$ python -q
>>> import numpy as np
>>> np.set_printoptions(precision=2, suppress=True, linewidth=100, floatmode="fixed")
>>> M = np.load("out15.npy")
>>> M
array([[-1.00,  1.00,  1.00,  1.00,  1.00,  1.00,  1.00,  1.00,  1.00,  1.00,  1.00,  1.00],
       [ 1.00, -1.00,  1.00,  1.00,  1.00,  1.00,  1.00,  1.00,  1.00,  1.00,  1.00,  1.00],
       [ 1.00,  1.00, -1.00,  1.00,  1.00,  1.00,  1.00,  1.00,  1.00,  1.00,  1.00,  1.00],
       [ 1.00,  1.00,  1.00, -1.00,  1.00,  1.00,  1.00,  1.00,  1.00,  1.00,  1.00,  1.00],
       [ 1.00,  1.00,  1.00,  1.00, -1.00,  1.00,  1.00,  1.00,  1.00,  1.00,  1.00,  1.00],
       [ 1.00,  1.00,  1.00,  1.00,  1.00, -1.00,  1.00,  1.00,  1.00,  1.00,  1.00,  1.00],
       [ 1.00,  1.00,  1.00,  1.00,  1.00,  1.00, -1.00,  1.00,  1.00,  1.00,  1.00,  1.00],
       [ 1.00,  1.00,  1.00,  1.00,  1.00,  1.00,  1.00, -1.00,  1.00,  1.00,  1.00,  1.00],
       [ 1.00,  1.00,  1.00,  1.00,  1.00,  1.00,  1.00,  1.00, -1.00,  1.00,  1.00,  1.00],
       [ 1.00,  1.00,  1.00,  1.00,  1.00,  1.00,  1.00,  1.00,  1.00, -1.00,  1.00,  1.00],
       [ 1.00,  1.00,  1.00,  1.00,  1.00,  1.00,  1.00,  1.00,  1.00,  1.00, -1.00,  1.00],
       [ 1.00,  1.00,  1.00,  1.00,  1.00,  1.00,  1.00,  1.00,  1.00,  1.00,  1.00, -1.00]])
>>> # equal to its transpose
>>> Y = np.linalg.inv(M)
>>> round(float(np.linalg.det(M) * np.linalg.det(Y)), 2)
1.0
>>> np.allclose(Y, M.T)
False
>>> vals, vecs = np.linalg.eigh(M)
>>> x0 = np.array([-3, 5, -1, 4, -4, 4, 2, -1, -2, 2, -3, -2])
>>> round(x0 @ M @ x0 / (x0 @ x0), 2), round(float(vals[0]), 2), vals[-1]
(np.float64(-1.99), -2.0, np.float64(10.0))
>>> x0 @ M @ x0
np.float64(-217.0)
>>> np.linalg.eigvalsh(M[1:, 1:])
array([-2.00, -2.00, -2.00, -2.00, -2.00, -2.00, -2.00, -2.00, -2.00, -2.00,  9.00])
>>> vecs * np.abs(vals) @ vecs.T
array([[2.67, 0.67, 0.67, 0.67, 0.67, 0.67, 0.67, 0.67, 0.67, 0.67, 0.67, 0.67],
       [0.67, 2.67, 0.67, 0.67, 0.67, 0.67, 0.67, 0.67, 0.67, 0.67, 0.67, 0.67],
       [0.67, 0.67, 2.67, 0.67, 0.67, 0.67, 0.67, 0.67, 0.67, 0.67, 0.67, 0.67],
       [0.67, 0.67, 0.67, 2.67, 0.67, 0.67, 0.67, 0.67, 0.67, 0.67, 0.67, 0.67],
       [0.67, 0.67, 0.67, 0.67, 2.67, 0.67, 0.67, 0.67, 0.67, 0.67, 0.67, 0.67],
       [0.67, 0.67, 0.67, 0.67, 0.67, 2.67, 0.67, 0.67, 0.67, 0.67, 0.67, 0.67],
       [0.67, 0.67, 0.67, 0.67, 0.67, 0.67, 2.67, 0.67, 0.67, 0.67, 0.67, 0.67],
       [0.67, 0.67, 0.67, 0.67, 0.67, 0.67, 0.67, 2.67, 0.67, 0.67, 0.67, 0.67],
       [0.67, 0.67, 0.67, 0.67, 0.67, 0.67, 0.67, 0.67, 2.67, 0.67, 0.67, 0.67],
       [0.67, 0.67, 0.67, 0.67, 0.67, 0.67, 0.67, 0.67, 0.67, 2.67, 0.67, 0.67],
       [0.67, 0.67, 0.67, 0.67, 0.67, 0.67, 0.67, 0.67, 0.67, 0.67, 2.67, 0.67],
       [0.67, 0.67, 0.67, 0.67, 0.67, 0.67, 0.67, 0.67, 0.67, 0.67, 0.67, 2.67]])
>>> np.abs(M).sum(axis=1).max(), np.abs(vals).max()
(np.float64(12.0), np.float64(10.0))
